>>> import numpy as np
>>> import numpy.linalg as la
>>> np.set_printoptions(suppress=True, linewidth=100)
>>> A = np.array([[3, 4, 3],
...     [6, 7, 0],
...     [4, 4, 1],
...     [0, 0, 10],
...     [0, 0, 9],
...     [12, 13, 0],
...     [12, 13, 0],
...     [10, 10, 0],
...     [0, 0, 5],
...     [0, 0, 7],
...     [0, 0, 5],
...     [9, 10, 0],
...     [10, 10, 0],
...     [0, 0, 10],
...     [5, 4, 0],
...     [9, 10, 0],
...     [12, 13, 0],
...     [12, 13, 0],
...     [4, 4, 1],
...     [4, 4, 1],
...     [0, 0, 3]])
>>> Xc = (A - A.mean(axis=0)) / A.std(axis=0)
>>> np.round(Xc.std(axis=0), 4)
array([1., 1., 1.])
>>> c = la.lstsq(np.delete(Xc, 1, axis=1), Xc[:, 1])[0]
>>> np.abs(c).argmax()
np.int64(0)
>>> round(1 - np.var(Xc[:, 1] - np.delete(Xc, 1, axis=1) @ c), 4)
np.float64(0.9921)
>>> M2 = np.c_[A[:, :2] @ np.array([[2, 2], [2, 2]]), np.array([-4, -4, 0, 4, 3, -3, -3, 4, 1, 1, 2, -4, -4, -3, -4, -5, -1, 3, 1, 1, -2])]
>>> M2
array([[14, 14, -4],
       [26, 26, -4],
       [16, 16,  0],
       [ 0,  0,  4],
       [ 0,  0,  3],
       [50, 50, -3],
       [50, 50, -3],
       [40, 40,  4],
       [ 0,  0,  1],
       [ 0,  0,  1],
       [ 0,  0,  2],
       [38, 38, -4],
       [40, 40, -4],
       [ 0,  0, -3],
       [18, 18, -4],
       [38, 38, -5],
       [50, 50, -1],
       [50, 50,  3],
       [16, 16,  1],
       [16, 16,  1],
       [ 0,  0, -2]])
>>> la.matrix_rank(M2)
np.int64(2)
>>> data = np.array([[-2.0, -0.8, -0.5, 1.4, -0.6],
...     [-2.3, 0.3, -0.2, -1.4, 0.6],
...     [0.2, -1.8, -2.6, 1.6, 1.3],
...     [-1.2, 0.5, 1.1, -0.4, 0.4],
...     [2.2, 1.0, 1.4, -0.5, -0.4]])
>>> rng = np.random.default_rng(237)
>>> idx = rng.permutation(5)
>>> idx
array([2, 3, 4, 1, 0])
>>> M2 = data[idx][:, idx]
>>> np.round(np.sort(np.abs(la.eigvals(M2))), 4)
array([0.1853, 0.8051, 1.623 , 1.623 , 4.0376])
